In [1]: import numpy as np

In [2]: import numpy.linalg as la

In [3]: np.set_printoptions(precision=3, suppress=True, linewidth=200, floatmode="fixed")

In [4]: sig = 3 * 0.7 ** np.arange(4)

In [5]: rng = np.random.default_rng(53)

In [6]: M = rng.normal(size=(34, 4)) * rng.permutation(sig)

In [7]: M
Out[7]: 
array([[ 0.220, -0.830,  1.311, -2.786],
       [-2.385,  0.528,  1.939,  3.827],
       [ 2.847,  0.415, -0.513,  1.734],
       [ 1.217,  0.068, -1.027, -0.533],
       [ 0.558, -1.189, -0.535, -3.651],
       [ 3.729,  0.731, -0.207,  2.858],
       [ 0.369, -0.564,  0.042, -0.394],
       [ 7.648, -1.014, -4.094,  2.300],
       [-2.785, -1.440,  1.994, -2.678],
       [-2.778,  0.019, -1.860,  2.225],
       [-1.667,  0.097,  2.214,  6.061],
       [-4.764, -0.515, -0.597,  2.559],
       [-0.922, -0.958,  2.224,  4.022],
       [ 0.277, -2.198, -0.208, -4.219],
       [ 4.353,  0.528,  0.554,  2.694],
       [ 1.542, -1.270,  0.933,  1.066],
       [-5.481,  1.244,  0.657, -0.284],
       [ 1.160, -0.865,  1.594, -1.157],
       [-2.716,  2.180,  1.258,  0.267],
       [ 0.632,  0.579,  2.261,  2.326],
       [ 3.020, -0.675, -1.094,  0.763],
       [ 1.005, -0.030, -1.239, -0.888],
       [ 1.949,  0.884, -1.731,  2.586],
       [ 1.047,  0.412,  1.432,  0.937],
       [ 3.796, -0.506, -1.379,  0.949],
       [ 1.047, -1.094,  0.777,  0.972],
       [-2.379, -0.299,  1.670,  3.022],
       [-2.299,  0.834,  0.121,  6.596],
       [-0.386,  0.683, -2.324,  3.492],
       [-0.033, -0.564, -0.734, -0.430],
       [-1.204,  0.639, -0.711, -0.851],
       [ 6.347, -0.046,  0.752,  0.932],
       [-0.118,  0.146, -1.981,  2.251],
       [ 0.521,  0.158, -1.678,  2.882]])

In [8]: Z = M[[7, 0]].astype(float)

In [9]: for _ in range(4):
   ...:     z = la.norm(M[:, None] - Z, axis=-1).argmin(axis=1)
   ...:     Z = np.array([M[z == j].mean(axis=0) for j in range(2)])
   ...: 

In [10]: z
Out[10]: array([1, 1, 0, 1, 1, 0, 1, 0, 1, 1, 1, 1, 1, 1, 0, 1, 1, 1, 1, 1, 0, 1, 0, 1, 0, 1, 1, 1, 1, 1, 1, 0, 1, 1])

In [11]: Z[1] - Z[0]
Out[11]: array([-4.992, -0.202,  1.254, -0.904])

In [12]: np.abs(Z[1] - Z[0]).argmax()
Out[12]: np.int64(0)

In [13]: Ac = M - M.mean(axis=0)

In [14]: U, sig, vt = la.svd(Ac, full_matrices=False)

In [15]: np.round((sig ** 2).sum() ** 2 / (sig ** 4).sum(), 3)
Out[15]: np.float64(2.588)

In [16]: np.searchsorted(np.cumsum(sig ** 2) / (sig ** 2).sum(), 0.9) + 1
Out[16]: np.int64(3)

In [17]: (np.sign(U[:, 0]) == np.sign(U[0, 0])).astype(int)
Out[17]: array([1, 0, 1, 1, 1, 1, 1, 1, 0, 0, 0, 0, 0, 1, 1, 1, 0, 1, 0, 0, 1, 1, 1, 1, 1, 1, 0, 0, 0, 1, 0, 1, 0, 1])

In [18]: sig ** 2 / (sig ** 2).sum()
Out[18]: array([0.494, 0.358, 0.115, 0.033])

In [19]: vt[0] * np.sign(vt[0, np.abs(vt[0]).argmax()])
Out[19]: array([ 0.956, -0.080, -0.241, -0.148])

In [20]: np.abs(vt[-1])
Out[20]: array([0.071, 0.980, 0.065, 0.174])

In [21]: sig
Out[21]: array([16.878, 14.366,  8.143,  4.377])

In [22]: la.matrix_rank(Ac)
Out[22]: np.int64(4)
